% python3 -q
>>> import numpy as np
>>> np.set_printoptions(precision=2, suppress=True, linewidth=100, floatmode="fixed")
>>> data = np.load("out13.npy")
>>> data
array([[ 0.20, -0.60, -1.20,  0.10, -1.18, -1.60],
       [-0.60, -0.10, -0.70,  0.70, -0.16,  0.20],
       [ 1.50, -0.30,  0.00, -0.50, -0.59,  0.20],
       [-2.60, -0.20, -0.90,  0.90, -0.37,  0.60],
       [-0.80, -0.80,  0.20, -1.30, -1.70, -0.40],
       [ 0.50,  1.70,  1.10, -1.30,  3.39,  2.00],
       [-0.60,  0.30, -1.50, -0.50,  0.60,  0.80],
       [ 0.40,  1.10,  0.30,  0.70,  2.23,  0.60],
       [ 1.90,  0.00,  0.00,  0.70,  0.00, -1.70],
       [ 0.50, -2.00, -0.10,  0.70, -4.01, -0.70],
       [ 0.60,  0.00, -0.90,  0.20,  0.11, -0.20],
       [-1.40, -0.50, -0.10, -0.80, -0.91,  1.20],
       [ 1.40, -0.90, -1.00,  0.10, -1.81, -0.20],
       [-0.50,  0.90, -0.60, -0.20,  1.76, -1.00],
       [-0.30, -1.80, -0.90, -0.10, -3.55,  1.60],
       [-0.30,  1.30, -0.90,  0.50,  2.61, -1.00],
       [-0.30,  1.60,  0.50,  0.40,  3.14,  0.90],
       [ 0.90, -0.60, -0.30, -2.30, -1.20,  0.20],
       [-3.00,  0.60, -0.30,  2.30,  1.20,  0.70],
       [ 0.70,  0.50,  0.40, -0.50,  0.97,  1.10],
       [ 0.10, -1.20,  0.10,  0.90, -2.35,  0.30],
       [ 0.50,  1.00, -0.80, -1.80,  1.93,  0.20],
       [-0.10,  0.90, -2.20,  0.10,  1.72,  0.50],
       [ 1.10,  0.00, -0.60,  1.30,  0.05, -0.90],
       [-1.50,  0.00, -0.50,  0.40, -0.04, -0.20]])
>>> dist = np.linalg.norm(data[:, None] - data[None], axis=-1)
>>> np.unravel_index(dist.round(6).argmax(), dist.shape)
(np.int64(5), np.int64(9))
>>> (dist + 1e9 * np.eye(25)).round(6).argmin(axis=1)
array([12, 24, 10, 24, 11, 16, 22, 16, 23, 20,  1,  4,  2, 15, 20, 13,  7,  2,  3,  7, 12, 13,  6,
        8,  1])
>>> dist[7].round(6).argsort(kind="stable")[:4]
array([ 7, 16, 19, 15])
>>> Z = data[[6, 0]].astype(float)
>>> for _ in range(6):
...     z = np.linalg.norm(data[:, None] - Z, axis=-1).argmin(axis=1)
...     Z = np.array([data[z == j].mean(axis=0) for j in range(2)])
... 
>>> print(z)
[1 0 1 0 1 0 0 0 1 1 0 1 1 0 1 0 0 1 0 0 1 0 0 1 0]
>>> np.bincount(z)
array([14, 11])
>>> Z = np.sign(np.array([[1, 9, 6, 9], [3, 8, 4, 3], [5, 8, 3, 3], [2, 9, 7, 3]]))
>>> out = (np.tril(Z, -1) + np.eye(4)) @ (np.triu(Z, 1) + np.eye(4))
>>> ev = np.array([2, 2, -2, -3])
>>> K = np.rint(out * ev @ np.linalg.inv(out)) + 0
>>> K
array([[ 2.00,  4.00, -3.00, -1.00],
       [ 0.00, 10.00, -6.00, -2.00],
       [ 0.00, 12.00, -7.00, -3.00],
       [ 0.00, 12.00, -4.00, -6.00]])
>>> out = np.linalg.inv(K)
>>> round(float(np.linalg.cond(K)), 2)
163.39
>>> np.round(np.linalg.slogdet(K)[0], 2)
np.float64(1.0)
>>> np.allclose(out, K.T)
False
>>> np.linalg.det(K) * out
array([[ 12.00,  24.00, -28.00,   4.00],
       [  0.00,  60.00, -56.00,   8.00],
       [  0.00,  72.00, -72.00,  12.00],
       [  0.00,  72.00, -64.00,   4.00]])
>>> E = np.loadtxt("arr.csv", delimiter=",")
>>> E
array([[ 3.00,  4.00,  5.00,  6.00,  7.00,  8.00],
       [ 9.00, 10.00, 11.00, 12.00, 13.00, 14.00],
       [15.00, 16.00, 17.00, 18.00, 19.00, 20.00],
       [21.00, 22.00, 23.00, 24.00, 25.00, 26.00],
       [27.00, 28.00, 29.00, 30.00, 31.00, 32.00],
       [33.00, 34.00, 35.00, 36.00, 37.00, 38.00],
       [39.00, 40.00, 41.00, 42.00, 43.00, 44.00],
       [45.00, 46.00, 47.00, 48.00, 49.00, 50.00]])
>>> U, sig, Vh = np.linalg.svd(E)
>>> V = Vh[:(sig > 1e-8).sum()]
>>> rng = np.random.default_rng(89967)
>>> vec = E[1] + 4 * E[5] + rng.integers(2) * np.eye(6)[4]
>>> vec
array([141.00, 146.00, 151.00, 156.00, 161.00, 166.00])
>>> np.linalg.matrix_rank(np.vstack([E, vec]))
np.int64(2)
>>> V.T @ V
array([[ 0.52,  0.38,  0.24,  0.10, -0.05, -0.19],
       [ 0.38,  0.30,  0.21,  0.12,  0.04, -0.05],
       [ 0.24,  0.21,  0.18,  0.15,  0.12,  0.10],
       [ 0.10,  0.12,  0.15,  0.18,  0.21,  0.24],
       [-0.05,  0.04,  0.12,  0.21,  0.30,  0.38],
       [-0.19, -0.05,  0.10,  0.24,  0.38,  0.52]])
>>> print(np.diag(V.T @ V))
[0.52 0.30 0.18 0.18 0.30 0.52]
>>> print(np.allclose(V.T @ V @ vec, vec))
True
